>>> import numpy as np
>>> import numpy.linalg as la
>>> np.set_printoptions(precision=2, suppress=True, linewidth=100, sign=" ")
>>> F = np.load("x.npy")
>>> print(F)
[[-0.12  3.89  1.8   4.12]
 [ 0.08  6.05  2.99  6.  ]]
>>> Uu, sigma, VT = la.svd(F)
>>> print(sigma)
[ 10.81   0.26]
>>> A2 = Uu[:, :1] @ np.diag(sigma[:1]) @ VT[:1]
>>> print(round(float(np.abs(F - A2).max()), 2))
0.12
>>> print(A2.round(2) + 0)
[[ 0.    3.95  1.92  4.  ]
 [ 0.    6.01  2.91  6.08]]
>>> F[:, 4]
Traceback (most recent call last):
  File "<python-input-10>", line 1, in <module>
    F[:, 4]
    ~^^^^^^
IndexError: index 4 is out of bounds for axis 1 with size 4
>>> print(F.sum(axis=0))
[-0.04  9.94  4.79 10.12]
>>> print(np.diff(F, axis=0))
[[ 0.2   2.16  1.19  1.88]]
>>> print(la.matrix_rank(F))
2
>>> print(F.mean(axis=0))
[-0.02  4.97  2.4   5.06]
>>> print(np.round(la.norm(F), 2))
10.81
>>> t3 = np.stack([F, 3 * F, F[::-1]])
>>> print(t3.sum(axis=0))
[[-0.4  21.61 10.19 22.48]
 [ 0.2  28.09 13.76 28.12]]
>>> print((t3 @ F.T).shape)
(3, 2, 2)
>>> print(la.matrix_rank(t3.reshape(3, -1)))
2
>>> print(t3.shape)
(3, 2, 4)
>>> print(la.norm(t3, axis=(1, 2)))
[ 10.81  32.44  10.81]
>>> print([round(float(x), 2) for x in la.svd(F, compute_uv=False)[:3]])
[10.81, 0.26]
>>> print(round(la.norm(F, 2) / la.norm(F), 2))
1.0
>>> f, g = F[0], F[1]
>>> print(round(f @ f, 2))
35.36
>>> p = (f @ g) / (f @ f) * f
>>> print(p)
[-0.18  5.9   2.73  6.25]
>>> print(round(la.norm(f + g) ** 2 + la.norm(f - g) ** 2, 2))
233.82
>>> W0 = np.load("w.npy")
>>> print(W0)
[[-5.1   0.13 -5.03]
 [ 2.02  0.55  2.98]
 [ 0.67 -0.17  0.31]
 [ 1.99 -0.57  1.97]
 [ 0.57 -0.06  0.5 ]
 [ 1.94 -0.13  2.79]
 [-0.93  0.22 -0.79]
 [-1.09  0.11 -2.23]
 [ 2.02 -0.22  1.02]
 [-1.9   0.2  -2.19]
 [ 1.03 -0.27  1.01]]
>>> th = np.radians(72)
>>> R = np.eye(3)
>>> R[2, 2] = R[1, 1] = np.cos(th)
>>> R[2, 1], R[1, 2] = -np.sin(th), np.sin(th)
>>> print(R)
[[ 1.    0.    0.  ]
 [ 0.    0.31  0.95]
 [ 0.   -0.95  0.31]]
>>> A2 = W0 @ R.T
>>> print(np.round(la.det(R), 2), np.round(np.trace(R), 2))
1.0 1.62
>>> print(np.allclose(la.norm(W0, axis=1), la.norm(A2, axis=1)))
True
>>> print(np.abs(A2 - W0).max(axis=0))
[ 0.    4.87  3.35]
>>> print(np.allclose(W0 @ W0.T, A2 @ A2.T))
True
>>> hat = np.triu(np.array([[2, 3, 1], [3, 3, 2], [3, 0, 1]]), 1) + np.eye(3)
>>> A2 = hat @ R @ la.inv(hat)
>>> print(round(float(np.trace(A2)), 2), round(np.trace(R), 2))
1.62 1.62
>>> print(hat @ R - R @ hat)
[[ 0.   -3.02  2.16]
 [ 0.   -1.9   0.  ]
 [ 0.    0.    1.9 ]]
>>> print(round(la.det(A2), 2))
1.0
>>> print(np.poly(A2))
[ 1.   -1.62  1.62 -1.  ]
>>> Q, _ = la.qr(np.array([[-1.6, 0.8], [0.2, -1.3], [-1.1, 1.0]]))
>>> J = Q @ Q.T
>>> print(J)
[[ 0.74  0.15  0.41]
 [ 0.15  0.91 -0.24]
 [ 0.41 -0.24  0.36]]
>>> # projection: eigenvalues are 0 or 1
>>> Uu, sigma, VT = la.svd(J)
>>> print(np.argmax(sigma[:-1] / (sigma[1:] + 1e-6)) + 1)
2
>>> print(sigma.round(2) + 0)
[ 1.  1.  0.]
>>> A2 = Uu[:, :2] @ np.diag(sigma[:2]) @ VT[:2]
>>> print(la.matrix_rank(J, rtol=0.05))
2
>>> print(round(np.abs(J - A2).max(), 2))
0.0
>>> print(np.round(la.norm(J - A2) / la.norm(J), 2))
0.0
>>> C2 = J.T @ J
>>> print(np.diag(C2))
[ 0.74  0.91  0.36]
>>> print(C2)
[[ 0.74  0.15  0.41]
 [ 0.15  0.91 -0.24]
 [ 0.41 -0.24  0.36]]
>>> print(np.round(la.eigvalsh(C2)[::-1], 2) + 0)
[ 1.  1.  0.]
>>> print(np.round(np.trace(C2), 2), np.round((J ** 2).sum(), 2))
2.0 2.0
>>> print((J @ J.T).shape)
(3, 3)
>>> print(round(float(la.det(J)), 2))
-0.0
>>> print(np.allclose(J, J.T))
True
>>> print((J - J.T) / 2)
[[ 0.  0.  0.]
 [ 0.  0.  0.]
 [ 0.  0.  0.]]
>>> print(np.round(np.sort(np.abs(la.eigvals(J))), 2) + 0)
[ 0.  1.  1.]
>>> la.determinant(J)
Traceback (most recent call last):
  File "<python-input-68>", line 1, in <module>
    la.determinant(J)
    ^^^^^^^^^^^^^^
AttributeError: module 'numpy.linalg' has no attribute 'determinant'
>>> print(round(np.abs(la.eigvals(J)).max(), 2))
1.0
>>> J.inv()
Traceback (most recent call last):
  File "<python-input-70>", line 1, in <module>
    J.inv()
    ^^^^^
AttributeError: 'numpy.ndarray' object has no attribute 'inv'
>>> print(la.cond(J) > 100)
True
>>> M = np.array([[3, 0, 0, 0], [0, -1, 0, 0], [0, 0, -2, 0], [0, 0, 0, -2]])
>>> # triangular, det is the product of the diagonal
>>> print(M @ M.T)
[[ 9  0  0  0]
 [ 0  1  0  0]
 [ 0  0  4  0]
 [ 0  0  0  4]]
>>> print(M.T @ M)
[[ 9  0  0  0]
 [ 0  1  0  0]
 [ 0  0  4  0]
 [ 0  0  0  4]]
>>> assert M == M.T
Traceback (most recent call last):
  File "<python-input-76>", line 1, in <module>
    assert M == M.T
           ^^^^^^^^
ValueError: The truth value of an array with more than one element is ambiguous. Use a.any() or a.all()
>>> print(la.matrix_power(M, 3))
[[27  0  0  0]
 [ 0 -1  0  0]
 [ 0  0 -8  0]
 [ 0  0  0 -8]]
>>> print((M - M.T) / 2)
[[ 0.  0.  0.  0.]
 [ 0.  0.  0.  0.]
 [ 0.  0.  0.  0.]
 [ 0.  0.  0.  0.]]
>>> print(np.trace(M))
-2
>>> print(np.allclose(M @ M.T, M.T @ M))
True
>>> print(M @ M)
[[ 9  0  0  0]
 [ 0  1  0  0]
 [ 0  0  4  0]
 [ 0  0  0  4]]
>>> print((M + M.T) / 2)
[[ 3.  0.  0.  0.]
 [ 0. -1.  0.  0.]
 [ 0.  0. -2.  0.]
 [ 0.  0.  0. -2.]]
>>> print(np.round(np.abs(la.eigvals(M)).max(), 2))
3.0
>>> print(round(float(la.det(M)), 2))
-12.0
>>> vals, evecs = la.eigh(M)
>>> vec = np.array([-7, -5, -3, 5])
>>> print(evecs * np.abs(vals) @ evecs.T)
[[ 3.  0.  0.  0.]
 [ 0.  1.  0.  0.]
 [ 0.  0.  2.  0.]
 [ 0.  0.  0.  2.]]
>>> f = np.array([-3, 0, -2, -3])
>>> A2 = M + np.outer(f, np.eye(4)[2])
>>> print(np.round(la.det(A2) / la.det(M), 2), round(float(1 + la.solve(M, f)[2]), 2))
2.0 2.0
>>> print(A2)
[[ 3.  0. -3.  0.]
 [ 0. -1.  0.  0.]
 [ 0.  0. -4.  0.]
 [ 0.  0. -3. -2.]]
>>> rng = np.random.default_rng(268816)
>>> E = np.triu(rng.random((4, 4)) < 0.6, 1).astype(int)
>>> E = E + E.T
>>> print(E)
[[ 0  0  1  1]
 [ 0  0  0  0]
 [ 1  0  0  0]
 [ 1  0  0  0]]
>>> # columns 2 and 3 are equal
>>> print(round(float(np.abs(la.eigvals(E)).max()), 2))
1.41
>>> assert E == E.T
Traceback (most recent call last):
  File "<python-input-98>", line 1, in <module>
    assert E == E.T
           ^^^^^^^^
ValueError: The truth value of an array with more than one element is ambiguous. Use a.any() or a.all()
>>> print(E @ E)
[[ 2  0  0  0]
 [ 0  0  0  0]
 [ 0  0  1  1]
 [ 0  0  1  1]]
>>> print(np.allclose(E @ E.T, E.T @ E))
True
>>> print(la.matrix_power(E, 2))
[[ 2  0  0  0]
 [ 0  0  0  0]
 [ 0  0  1  1]
 [ 0  0  1  1]]
>>> print((E - E.T) / 2)
[[ 0.  0.  0.  0.]
 [ 0.  0.  0.  0.]
 [ 0.  0.  0.  0.]
 [ 0.  0.  0.  0.]]
>>> W1 = np.array([[2, 4], [5, 1], [2, 1], [4, 0]])
>>> beta = np.array([-3, -3])
>>> act = np.maximum(E @ W1 + beta, 0)
>>> print(act)
[[ 3  0]
 [ 0  0]
 [ 0  1]
 [ 0  1]]
>>> print(la.matrix_rank(act))
2
>>> print((act > 0).astype(int))
[[ 1  0]
 [ 0  0]
 [ 0  1]
 [ 0  1]]
>>> Z = np.array([[5, 3], [3, -4]])
>>> print(act @ Z)
[[15  9]
 [ 0  0]
 [ 3 -4]
 [ 3 -4]]
>>> print(W1 @ Z)
[[ 22 -10]
 [ 28  11]
 [ 13   2]
 [ 20  12]]
>>> print(round(la.norm(E, 1), 2), np.round(la.norm(E, np.inf), 2))
2.0 2.0
>>> print(la.norm(E, axis=0))
[ 1.41  0.    1.    1.  ]
>>> print(np.round(la.norm(E[0] - E[1]), 2))
1.41
>>> print(round(float(la.norm(E[0], 1)), 2), np.round(la.norm(E[0], np.inf), 2))
2.0 1.0
>>> print(round(float(la.norm(E, "nuc")), 2))
2.83
>>> A = np.load("a.npy")
>>> print(A)
[[ 0  1  0]
 [-1  3  3]
 [ 0  2  0]
 [-1  1  3]]
>>> # null space of dimension 1
>>> def softmax(z):
...     e = np.exp(z - z.max(axis=-1, keepdims=True))
...     return e / e.sum(axis=-1, keepdims=True)
... 
>>> print(np.round(softmax(10 * A[0]), 2) + 0)
[ 0.  1.  0.]
>>> print(softmax(A[0]))
[ 0.21  0.58  0.21]
>>> S = A @ A.T / np.sqrt(3)
>>> print(softmax(S).round(6).argmax(axis=1))
[ 1  1  1  1]
>>> print(np.round(softmax(S), 2) + 0)
[[ 0.14  0.46  0.26  0.14]
 [ 0.    0.97  0.    0.03]
 [ 0.07  0.66  0.21  0.07]
 [ 0.    0.76  0.    0.24]]
>>> print(softmax(S)[0] @ A)
[-0.6   2.17  1.8 ]
>>> print(np.round(softmax(S + np.triu(np.full(S.shape, -np.inf), 1)), 2) + 0)
[[ 1.    0.    0.    0.  ]
 [ 0.    1.    0.    0.  ]
 [ 0.07  0.71  0.22  0.  ]
 [ 0.    0.76  0.    0.24]]
>>> Uu, sigma, VT = la.svd(A)
>>> evecs = VT[:(sigma > 1e-8).sum()]
>>> vec = A[1] + -3 * A[3] + rng.integers(2) * np.eye(3)[0]
>>> print(vec)
[ 3.  0. -6.]
>>> print(round(la.norm(vec - evecs.T @ evecs @ vec), 2))
0.95
>>> print(la.matrix_rank(np.vstack([A, vec])))
3
>>> print(np.allclose(evecs.T @ evecs @ vec, vec))
False
>>> print(np.diag(evecs.T @ evecs))
[ 0.1  1.   0.9]
>>> Uu, sigma, VT = la.svd(A)
>>> print(np.argmax(sigma[:-1] / (sigma[1:] + 1e-6)) + 1)
2
>>> A2 = Uu[:, :2] @ np.diag(sigma[:2]) @ VT[:2]
>>> print(round(float(np.abs(A - A2).max()), 2))
0.0
>>> print(la.matrix_rank(A, rtol=0.05))
2
>>> print(A2.round(2) + 0)
[[ 0.  1.  0.]
 [-1.  3.  3.]
 [ 0.  2.  0.]
 [-1.  1.  3.]]
>>> mat = np.load("test5.npy")
>>> print(mat)
[[ 2  0  2  0]
 [ 0  0  0  0]
 [ 2  0  2  0]
 [ 0  0  0  1]]
>>> # 3 groups of indices that never mix
>>> vec = np.array([-1, 0, -2, 3])
>>> print(mat @ np.ones(4))
[ 4.  0.  4.  1.]
>>> print(la.norm(mat @ vec) <= la.norm(mat, 2) * la.norm(vec) + 1e-9)
True
>>> print((mat * vec).sum(axis=1))
[-6  0 -6  3]
>>> print((mat @ vec).argmax())
3
>>> print(np.sign((mat @ vec).round(6)))
[-1  0 -1  1]
>>> print(np.einsum("ij,j->i", mat, vec))
[-6  0 -6  3]
>>> X = np.array([[0.4, -1.24, -1.4],
...     [-0.6, 1.85, -0.6],
...     [-0.1, 0.3, 1.4],
...     [-0.6, 1.78, 1.0],
...     [-2.8, 8.39, -0.2],
...     [1.3, -3.95, -0.2],
...     [-1.1, 3.29, -0.7],
...     [-0.6, 1.82, 0.6],
...     [0.4, -1.23, 0.0],
...     [0.5, -1.55, -1.5],
...     [0.5, -1.46, 0.1]])
>>> print(X)
[[ 0.4  -1.24 -1.4 ]
 [-0.6   1.85 -0.6 ]
 [-0.1   0.3   1.4 ]
 [-0.6   1.78  1.  ]
 [-2.8   8.39 -0.2 ]
 [ 1.3  -3.95 -0.2 ]
 [-1.1   3.29 -0.7 ]
 [-0.6   1.82  0.6 ]
 [ 0.4  -1.23  0.  ]
 [ 0.5  -1.55 -1.5 ]
 [ 0.5  -1.46  0.1 ]]
>>> Z = X[[1, 7]].astype(float)
>>> for _ in range(5):
...     idx = la.norm(X[:, None] - Z, axis=-1).argmin(axis=1)
...     Z = np.array([X[idx == j].mean(axis=0) for j in range(2)])
... 
>>> print(idx)
[ 1  0  1  0  0  1  0  0  1  1  1]
>>> print(np.abs(Z[1] - Z[0]).argmax())
1
>>> print(Z)
[[-1.14  3.43  0.02]
 [ 0.5  -1.52 -0.27]]
>>> vec = np.array([0, -5, 1])
>>> print(la.norm(Z @ vec) <= la.norm(Z, 2) * la.norm(vec) + 1e-9)
True
>>> print(Z @ np.eye(3)[2])
[ 0.02 -0.27]
>>> print(Z @ (2 * vec))
[-34.22  14.68]
>>> print((Z * vec).sum(axis=1))
[-17.11   7.34]
>>> print(np.einsum("ij,j->i", Z, vec))
[-17.11   7.34]
>>> C2 = np.cov(X, rowvar=False)
>>> print(np.median(X, axis=0))
[-0.1  0.3 -0.2]
>>> print(np.argwhere(np.triu(np.abs(np.corrcoef(X.T)) > 0.8, 1)))
[[ 0  1]]
>>> print(np.argsort(-X.std(axis=0).round(6), kind="stable"))
[ 1  0  2]
>>> print(C2)
[[ 1.2  -3.61 -0.13]
 [-3.61 10.86  0.4 ]
 [-0.13  0.4   0.83]]
>>> idx = rng.permutation(3)
>>> A2 = X[:, idx] * rng.choice([-1, 1], 3)
>>> print(A2)
[[ 0.4  -1.4  -1.24]
 [-0.6  -0.6   1.85]
 [-0.1   1.4   0.3 ]
 [-0.6   1.    1.78]
 [-2.8  -0.2   8.39]
 [ 1.3  -0.2  -3.95]
 [-1.1  -0.7   3.29]
 [-0.6   0.6   1.82]
 [ 0.4   0.   -1.23]
 [ 0.5  -1.5  -1.55]
 [ 0.5   0.1  -1.46]]
>>> Uu, _, VT = la.svd(X.T @ A2)
>>> print(idx)
[ 0  2  1]
